$ ipython --no-banner

In [1]: import numpy as np

In [2]: np.set_printoptions(precision=2, suppress=True, linewidth=160)

In [3]: J = np.array([[-2, 0, 0, 0, 0, 0, 0],
   ...:     [-7, -5, 0, 0, 0, 0, 0],
   ...:     [9, 9, 5, 0, 0, 0, 0],
   ...:     [3, 5, 8, -7, 0, 0, 0],
   ...:     [6, 1, -8, -1, 6, 0, 0],
   ...:     [4, -4, 9, -9, -7, 9, 0],
   ...:     [3, -6, 4, -2, -7, -7, 4]])

In [4]: J
Out[4]: 
array([[-2,  0,  0,  0,  0,  0,  0],
       [-7, -5,  0,  0,  0,  0,  0],
       [ 9,  9,  5,  0,  0,  0,  0],
       [ 3,  5,  8, -7,  0,  0,  0],
       [ 6,  1, -8, -1,  6,  0,  0],
       [ 4, -4,  9, -9, -7,  9,  0],
       [ 3, -6,  4, -2, -7, -7,  4]])

In [5]: rng = np.random.default_rng(52)

In [6]: labels = rng.permutation(7)

In [7]: labels
Out[7]: array([4, 2, 3, 1, 6, 5, 0])

In [8]: A2 = J[labels][:, labels]

In [9]: np.diag(A2)
Out[9]: array([ 6,  5, -7, -5,  4,  9, -2])

In [10]: np.allclose(A2, J)
Out[10]: False

In [11]: gram = J.T @ J

In [12]: np.trace(gram), (J ** 2).sum()
Out[12]: (np.int64(1053), np.int64(1053))

In [13]: np.allclose(gram, gram.T)
Out[13]: True

In [14]: np.linalg.eigvalsh(gram)[::-1]
Out[14]: array([476.71, 307.3 , 140.73,  93.05,  34.19,   0.93,   0.09])

In [15]: np.linalg.matrix_rank(J - J[0, 0] * np.eye(7))
Out[15]: np.int64(6)

In [16]: np.prod(np.diag(J)), round(np.linalg.det(J), 2)
Out[16]: (np.int64(-75600), np.float64(-75600.0))

In [17]: np.sort(np.linalg.eigvals(J))
Out[17]: array([-7., -5., -2.,  4.,  5.,  6.,  9.])

In [18]: def softmax(z):
    ...:     e = np.exp(z - z.max(axis=-1, keepdims=True))
    ...:     return e / e.sum(axis=-1, keepdims=True)
    ...: 

In [19]: np.round(softmax(10 * J[2]), 2) + 0
Out[19]: array([0.5, 0.5, 0. , 0. , 0. , 0. , 0. ])

In [20]: np.round(softmax(J[2] + 5), 2) + 0
Out[20]: array([0.5 , 0.5 , 0.01, 0.  , 0.  , 0.  , 0.  ])

In [21]: att = J @ J.T / np.sqrt(7)

In [22]: np.round(softmax(att + np.triu(np.full(att.shape, -np.inf), 1)), 2) + 0
Out[22]: 
array([[1., 0., 0., 0., 0., 0., 0.],
       [0., 1., 0., 0., 0., 0., 0.],
       [0., 0., 1., 0., 0., 0., 0.],
       [0., 0., 0., 1., 0., 0., 0.],
       [0., 0., 0., 0., 1., 0., 0.],
       [0., 0., 0., 0., 0., 1., 0.],
       [0., 0., 0., 0., 0., 0., 1.]])

In [23]: softmax(att).round(6).argmax(axis=1)
Out[23]: array([1, 1, 2, 3, 4, 5, 6])

In [24]: np.allclose(J, J.T)
Out[24]: False

In [25]: (J - J.T) / 2
Out[25]: 
array([[ 0. ,  3.5, -4.5, -1.5, -3. , -2. , -1.5],
       [-3.5,  0. , -4.5, -2.5, -0.5,  2. ,  3. ],
       [ 4.5,  4.5,  0. , -4. ,  4. , -4.5, -2. ],
       [ 1.5,  2.5,  4. ,  0. ,  0.5,  4.5,  1. ],
       [ 3. ,  0.5, -4. , -0.5,  0. ,  3.5,  3.5],
       [ 2. , -2. ,  4.5, -4.5, -3.5,  0. ,  3.5],
       [ 1.5, -3. ,  2. , -1. , -3.5, -3.5,  0. ]])

In [26]: np.linalg.matrix_power(J, 3)
Out[26]: 
array([[   -8,     0,     0,     0,     0,     0,     0],
       [ -273,  -125,     0,     0,     0,     0,     0],
       [  297,   225,   125,     0,     0,     0,     0],
       [ -101,    41,   312,  -343,     0,     0,     0],
       [    3,  -443,  -760,   -43,   216,     0,     0],
       [  424,   441,  2031,  -547, -1197,   729,     0],
       [ -484,   479,    86,   276,   399,  -931,    64]])

In [27]: round(float(np.abs(np.linalg.eigvals(J)).max()), 2)
Out[27]: 9.0

In [28]: np.sort(np.abs(np.linalg.eigvals(J)))
Out[28]: array([2., 4., 5., 5., 6., 7., 9.])

In [29]: round(float(np.linalg.det(J)), 2)
Out[29]: -75600.0

In [30]: m1 = np.array([[-40, -1, 3, -3, 3, 1],
    ...:     [1, 16, 3, -2, -2, 1],
    ...:     [2, -1, -43, -2, 3, 0],
    ...:     [1, 2, 2, 27, 3, 1],
    ...:     [-2, -2, 1, 1, -8, 3],
    ...:     [0, -2, -2, -3, -3, -14]])

In [31]: vec = np.array([1, 0, 1, 2, 4, 5])

In [32]: rhs = m1 @ vec

In [33]: b, lr = np.zeros(6), 1 / np.linalg.norm(m1, 2) ** 2

In [34]: for i in range(200):
    ...:     b -= lr * m1.T @ (m1 @ b - rhs)
    ...:     if i % 50 == 0: print(i, round(np.linalg.norm(m1 @ b - rhs), 2))
    ...: 
0 85.86
50 4.2
100 0.64
150 0.1

In [35]: round(np.linalg.cond(m1), 2)
Out[35]: np.float64(5.2)

In [36]: A2 = m1 / np.linalg.norm(m1, axis=1, keepdims=True)

In [37]: gram = A2 @ A2.T

In [38]: np.argwhere(np.triu(np.abs(gram) > 0.95, 1))
Out[38]: array([], shape=(0, 2), dtype=int64)

In [39]: gram
Out[39]: 
array([[ 1.  , -0.07, -0.11, -0.1 ,  0.17, -0.03],
       [-0.07,  1.  , -0.2 , -0.04, -0.09, -0.16],
       [-0.11, -0.2 ,  1.  , -0.11, -0.18,  0.13],
       [-0.1 , -0.04, -0.11,  1.  ,  0.01, -0.27],
       [ 0.17, -0.09, -0.18,  0.01,  1.  , -0.14],
       [-0.03, -0.16,  0.13, -0.27, -0.14,  1.  ]])

In [40]: (gram - 2 * np.eye(6)).round(6).argmax(axis=1)
Out[40]: array([4, 3, 5, 4, 0, 2])

In [41]: np.linalg.norm(A2, axis=1)
Out[41]: array([1., 1., 1., 1., 1., 1.])

In [42]: (np.abs(gram) > 0.9).astype(int)
Out[42]: 
array([[1, 0, 0, 0, 0, 0],
       [0, 1, 0, 0, 0, 0],
       [0, 0, 1, 0, 0, 0],
       [0, 0, 0, 1, 0, 0],
       [0, 0, 0, 0, 1, 0],
       [0, 0, 0, 0, 0, 1]])

In [43]: round(float(np.degrees(np.arccos(np.clip(gram[4, 5], -1, 1)))), 2)
Out[43]: 98.05

In [44]: gram[4]
Out[44]: array([ 0.17, -0.09, -0.18,  0.01,  1.  , -0.14])

In [45]: labels = rng.permutation(6)

In [46]: labels
Out[46]: array([0, 4, 1, 3, 2, 5])

In [47]: A2 = m1[labels][:, labels]

In [48]: np.trace(A2)
Out[48]: np.int64(-62)

In [49]: np.diag(A2)
Out[49]: array([-40,  -8,  16,  27, -43, -14])

In [50]: Q, Rm = np.linalg.qr(m1)

In [51]: np.round(abs(Rm[0, 0]), 2), np.round(np.linalg.norm(m1[:, 0]), 2)
Out[51]: (np.float64(40.12), np.float64(40.12))

In [52]: Q.shape, Rm.shape
Out[52]: ((6, 6), (6, 6))

In [53]: np.round(Q.T @ Q, 2) + 0
Out[53]: 
array([[1., 0., 0., 0., 0., 0.],
       [0., 1., 0., 0., 0., 0.],
       [0., 0., 1., 0., 0., 0.],
       [0., 0., 0., 1., 0., 0.],
       [0., 0., 0., 0., 1., 0.],
       [0., 0., 0., 0., 0., 1.]])

In [54]: np.trace(Q @ Q.T)
Out[54]: np.float64(6.0)

In [55]: K = np.load("layer16.npy")

In [56]: K
Out[56]: 
array([[-0.66,  0.06, -0.02, -0.22, -0.01,  0.27, -0.66, -0.01],
       [ 0.07, -0.33,  0.17,  0.17,  0.48, -0.59, -0.41, -0.26],
       [ 0.  ,  0.34, -0.24, -0.16,  0.78,  0.07,  0.1 ,  0.43],
       [ 0.07,  0.26, -0.2 , -0.67, -0.28, -0.59, -0.06,  0.04],
       [ 0.07,  0.14, -0.66,  0.55, -0.23, -0.19, -0.3 ,  0.25],
       [ 0.59,  0.37,  0.43,  0.01, -0.09,  0.18, -0.5 ,  0.2 ],
       [ 0.37,  0.02, -0.47, -0.21,  0.16,  0.35, -0.13, -0.66],
       [ 0.26, -0.74, -0.18, -0.31, -0.04,  0.18, -0.15,  0.46]])

In [57]: U, sig, vt = np.linalg.svd(m1, full_matrices=False)

In [58]: sig
Out[58]: array([44.65, 39.52, 27.15, 16.63, 13.47,  8.58])

In [59]: U.shape, sig.shape, vt.shape
Out[59]: ((6, 6), (6,), (6, 6))

In [60]: vec = np.array([5, 4, 4, 1, 2, 3, 4, 5])

In [61]: rhs = K @ vec

In [62]: rhs
Out[62]: array([-5.27, -3.88,  4.58, -2.4 , -2.13,  5.52, -2.66, -0.54])

In [63]: np.round(np.linalg.solve(K.T, K[5]), 2) + 0
Out[63]: array([0., 0., 0., 0., 0., 1., 0., 0.])

In [64]: np.round(np.linalg.solve(K, K[:, 6]), 2) + 0
Out[64]: array([0., 0., 0., 0., 0., 0., 1., 0.])

In [65]: A2 = np.array([[2, 0], [0, 3], [0, 1], [1, 3], [3, 3], [0, 2], [1, 3], [2, 3]])

In [66]: A2.T @ K.T
Out[66]: 
array([[-2.24,  0.83,  3.14, -1.32,  0.21,  0.82, -0.46,  0.87],
       [-2.  , -2.07,  4.39, -3.49,  0.19,  0.76, -2.25, -2.14]])

In [67]: np.einsum("ij,ij->i", K, K)
Out[67]: array([1., 1., 1., 1., 1., 1., 1., 1.])

In [68]: np.einsum("ik,kj->ji", K, A2)
Out[68]: 
array([[-2.24,  0.83,  3.14, -1.32,  0.21,  0.82, -0.46,  0.87],
       [-2.  , -2.07,  4.39, -3.49,  0.19,  0.76, -2.25, -2.14]])

In [69]: np.einsum("ik,kj->ij", K, A2)
Out[69]: 
array([[-2.24, -2.  ],
       [ 0.83, -2.07],
       [ 3.14,  4.39],
       [-1.32, -3.49],
       [ 0.21,  0.19],
       [ 0.82,  0.76],
       [-0.46, -2.25],
       [ 0.87, -2.14]])

In [70]: data = np.array([[2.16, -2.99, 1.16, -3.05, 0.89, -1.8],
    ...:     [1.98, -3.0, 1.18, -2.96, 0.95, -2.03],
    ...:     [2.15, -3.02, 1.08, -2.88, 1.0, -1.87],
    ...:     [2.03, -3.02, 0.94, -3.12, 1.07, -2.15],
    ...:     [1.91, -3.03, 0.93, -2.99, 1.21, -1.94],
    ...:     [-1.04, -1.07, -2.98, -2.99, 2.97, 3.01],
    ...:     [-0.87, -0.93, -3.11, -3.08, 2.96, 3.1],
    ...:     [-0.73, -1.01, -3.13, -3.15, 2.9, 3.05],
    ...:     [-1.19, -1.01, -2.97, -2.84, 2.79, 2.97],
    ...:     [-0.96, -1.04, -3.0, -3.08, 3.1, 2.97]])

In [71]: data
Out[71]: 
array([[ 2.16, -2.99,  1.16, -3.05,  0.89, -1.8 ],
       [ 1.98, -3.  ,  1.18, -2.96,  0.95, -2.03],
       [ 2.15, -3.02,  1.08, -2.88,  1.  , -1.87],
       [ 2.03, -3.02,  0.94, -3.12,  1.07, -2.15],
       [ 1.91, -3.03,  0.93, -2.99,  1.21, -1.94],
       [-1.04, -1.07, -2.98, -2.99,  2.97,  3.01],
       [-0.87, -0.93, -3.11, -3.08,  2.96,  3.1 ],
       [-0.73, -1.01, -3.13, -3.15,  2.9 ,  3.05],
       [-1.19, -1.01, -2.97, -2.84,  2.79,  2.97],
       [-0.96, -1.04, -3.  , -3.08,  3.1 ,  2.97]])

In [72]: round(np.linalg.norm(data) ** 2 / np.linalg.norm(data, 2) ** 2, 2)
Out[72]: np.float64(1.68)

In [73]: round(np.linalg.norm(data, "nuc"), 2)
Out[73]: np.float64(26.76)

In [74]: round(float(data[9] @ data[1]), 2)
Out[74]: 3.71

In [75]: np.round(np.linalg.norm(data, 2), 2)
Out[75]: np.float64(14.07)

In [76]: np.linalg.norm(data, axis=1)
Out[76]: array([5.32, 5.3 , 5.26, 5.44, 5.28, 6.16, 6.26, 6.24, 5.99, 6.24])

In [77]: round(float(np.linalg.norm(data[9] - data[1])), 2)
Out[77]: 7.72

In [78]: round(np.linalg.norm(data[9], 1), 2), np.round(np.linalg.norm(data[9], np.inf), 2)
Out[78]: (np.float64(14.15), np.float64(3.1))

In [79]: vec = np.array([3, 3, 1, 0, 0, 3])

In [80]: rhs = data @ vec

In [81]: np.round(np.linalg.solve(data.T @ data, data.T @ rhs), 2) + 0
Out[81]: array([3., 3., 1., 0., 0., 3.])

In [82]: rhs
Out[82]: array([-6.73, -7.97, -7.14, -8.48, -8.25, -0.28,  0.79,  0.8 , -0.66, -0.09])

In [83]: rhs = rhs + 0.3 * rng.normal(size=10)

In [84]: rhs
Out[84]: array([-7.07, -7.8 , -7.24, -8.18, -7.86, -0.77,  1.19,  0.6 , -0.97, -0.16])

In [85]: b, *_ = np.linalg.lstsq(data, rhs)

In [86]: b.round()
Out[86]: array([ 3.,  5.,  1., -0.,  1.,  2.])

In [87]: b
Out[87]: array([ 3.29,  4.73,  0.69, -0.41,  1.24,  1.7 ])

In [88]: np.round(data.T @ (rhs - data @ b), 2) + 0
Out[88]: array([0., 0., 0., 0., 0., 0.])
